% ipython --no-banner

In [1]: import numpy as np

In [2]: from numpy import linalg as LA

In [3]: np.set_printoptions(precision=1, suppress=True, linewidth=160, sign=" ")

In [4]: O, _ = LA.qr(np.array([[1.1, -0.8, 1.4, -0.6],
   ...:     [0.2, 0.1, 0.0, 0.0],
   ...:     [-0.2, 1.5, -0.1, 0.0],
   ...:     [0.7, -0.5, -0.5, 0.2],
   ...:     [1.2, -0.4, -0.8, 1.0]]))

In [5]: m1 = O @ O.T

In [6]: m1.round(1) + 0
Out[6]: 
array([[ 1. ,  0.1,  0. ,  0. ,  0. ],
       [ 0.1,  0.1,  0.2,  0.2,  0. ],
       [ 0. ,  0.2,  1. ,  0. ,  0. ],
       [ 0. ,  0.2,  0. ,  1. ,  0. ],
       [ 0. ,  0. ,  0. ,  0. ,  1. ]])

In [7]: np.unique(m1.round(6), axis=0).shape
Out[7]: (5, 5)

In [8]: np.allclose(m1[:-1].T @ LA.lstsq(m1[:-1].T, m1[-1])[0], m1[-1])
Out[8]: True

In [9]: np.abs(np.diag(LA.qr(m1)[1])) > 1e-9
Out[9]: array([ True,  True,  True,  True, False])

In [10]: LA.lstsq(m1[:-1].T, m1[-1])[2]
Out[10]: np.int32(4)

In [11]: A2 = np.array([[-3, -2], [0, 3]])

In [12]: K = np.tile(A2, (2, 2))

In [13]: K
Out[13]: 
array([[-3, -2, -3, -2],
       [ 0,  3,  0,  3],
       [-3, -2, -3, -2],
       [ 0,  3,  0,  3]])

In [14]: U, s, vt = LA.svd(K)

In [15]: s.round(1) + 0
Out[15]: array([ 8.3,  4.3,  0. ,  0. ])

In [16]: np.argmax(s[:-1] / (s[1:] + 1e-6)) + 1
Out[16]: np.int64(2)

In [17]: A2 = U[:, :2] @ np.diag(s[:2]) @ vt[:2]

In [18]: LA.matrix_rank(A2)
Out[18]: np.int64(2)

In [19]: round(np.abs(K - A2).max(), 1)
Out[19]: np.float64(0.0)

In [20]: data = np.load("mat.npy")

In [21]: data
Out[21]: 
array([[ 0.9, -0.2, -0.2],
       [-0.2,  0.6, -0.5],
       [-0.2, -0.5,  0.5]])

In [22]: # applying it twice changes nothing

In [23]: r = LA.matrix_rank(data)

In [24]: r
Out[24]: np.int64(2)

In [25]: ns = LA.svd(data)[2][r:].T

In [26]: [int(LA.matrix_rank(data[:, :j + 1])) for j in range(3)]
Out[26]: [1, 2, 2]

In [27]: [int(LA.matrix_rank(np.delete(data, i, axis=0))) for i in range(3)]
Out[27]: [2, 2, 2]

In [28]: ev, vecs = LA.eigh(data)

In [29]: np.round(LA.svd(data, compute_uv=False), 1) + 0
Out[29]: array([ 1.,  1.,  0.])

In [30]: ev.round(1) + 0
Out[30]: array([ 0.,  1.,  1.])

In [31]: LA.eigvalsh(data + -3 * np.eye(3))
Out[31]: array([-3., -2., -2.])

In [32]: ev.sum(), np.trace(data)
Out[32]: (np.float64(2.0), np.float64(2.0))

In [33]: mat = np.load("block1.npy")

In [34]: mat
Out[34]: 
array([[ -0.1,  -0.4,  14.5,  -4.5,  -1.4],
       [ -0.7,  -0.5, -10.9,  -3.8,   2.7],
       [  0.8,   0.1, -10.2,   7.2,  -2.1],
       [  2.5,   0.2, -11.6,  -5.1,  -0.2],
       [ -1.5,   0.1, -11.8,   6.5,   2.3],
       [ -0.2,  -0.7,  -6.8,  -4.4,  -0.7],
       [ -2.4,  -0.1,   2.5,  -0.8,  -0.3],
       [  2.4,   0. ,   9.2,   3.8,   0.1],
       [ -4.7,   0.2,   2.8,   2.3,   2.6],
       [  1.5,   0.5,  -3.4,  -1.2,   0.6]])

In [35]: basis = mat[[8, 0]].astype(float)

In [36]: for _ in range(7):
    ...:     lab = LA.norm(mat[:, None] - basis, axis=-1).argmin(axis=1)
    ...:     basis = np.array([mat[lab == j].mean(axis=0) for j in range(2)])
    ...: 

In [37]: lab
Out[37]: array([ 1,  0,  0,  0,  0,  0,  0,  1,  0,  0])

In [38]: np.bincount(lab)
Out[38]: array([ 8,  2])

In [39]: basis.round(1) + 0
Out[39]: 
array([[-0.6,  0. , -6.2,  0.1,  0.6],
       [ 1.2, -0.2, 11.8, -0.4, -0.6]])

In [40]: basis[1] - basis[0]
Out[40]: array([ 1.7, -0.2, 18. , -0.4, -1.3])
